$ python -q
>>> import numpy as np
>>> from numpy import linalg as LA
>>> np.set_printoptions(precision=3, suppress=True, linewidth=100, floatmode="fixed")
>>> mat = np.loadtxt("test16.csv", delimiter=",")
>>> mat
array([[-47.000,   1.000,  -1.000,   0.000,   1.000,   1.000,  -1.000],
       [  1.000,  13.000,   0.000,   1.000,   2.000,   0.000,  -1.000],
       [  1.000,  -2.000,  10.000,  -1.000,  -2.000,  -1.000,   0.000],
       [  2.000,   0.000,   1.000, -42.000,   1.000,   2.000,   2.000],
       [ -1.000,   0.000,  -1.000,   2.000, -19.000,   2.000,   2.000],
       [ -1.000,   0.000,   0.000,  -2.000,  -1.000,  28.000,  -1.000],
       [ -2.000,   1.000,  -1.000,   1.000,   2.000,  -1.000, -11.000]])
>>> B = np.array([[-3, 3], [-2, 3], [1, -3], [3, -1], [0, 0], [3, 3], [2, -2]])
>>> print(LA.matrix_rank(np.vstack([mat, B.T])))
7
>>> print(np.einsum("ik,kj->ji", mat, B))
[[ 139.000  -28.000    5.000 -121.000   18.000   79.000  -19.000]
 [-130.000   43.000  -35.000   47.000    0.000   85.000   18.000]]
>>> np.einsum("ij,ij->i", mat, mat)
array([2214.000,  176.000,  111.000, 1778.000,  375.000,  791.000,  133.000])
>>> np.einsum("ij->j", mat)
array([-47.000,  13.000,   8.000, -41.000, -16.000,  31.000, -10.000])
>>> B.T @ mat.T
array([[ 139.000,  -28.000,    5.000, -121.000,   18.000,   79.000,  -19.000],
       [-130.000,   43.000,  -35.000,   47.000,    0.000,   85.000,   18.000]])
>>> np.einsum("ik,kj->ij", mat, B)
array([[ 139.000, -130.000],
       [ -28.000,   43.000],
       [   5.000,  -35.000],
       [-121.000,   47.000],
       [  18.000,    0.000],
       [  79.000,   85.000],
       [ -19.000,   18.000]])
>>> mat @ B
array([[ 139.000, -130.000],
       [ -28.000,   43.000],
       [   5.000,  -35.000],
       [-121.000,   47.000],
       [  18.000,    0.000],
       [  79.000,   85.000],
       [ -19.000,   18.000]])
>>> np.allclose(mat @ mat.T, mat.T @ mat)
False
>>> np.round(np.abs(LA.eigvals(mat)).max(), 3)
np.float64(46.986)
>>> O, evecs = LA.qr(mat[:, :4])[0], LA.qr(mat[:, 4:])[0]
>>> sigma = LA.svd(O.T @ evecs, compute_uv=False)
>>> round(float(LA.norm(O @ O.T - evecs @ evecs.T, 2)), 3)
1.0
>>> print(np.degrees(np.arccos(sigma.clip(0, 1))))
[73.019 78.856 85.727]
>>> sigma
array([0.292, 0.193, 0.075])
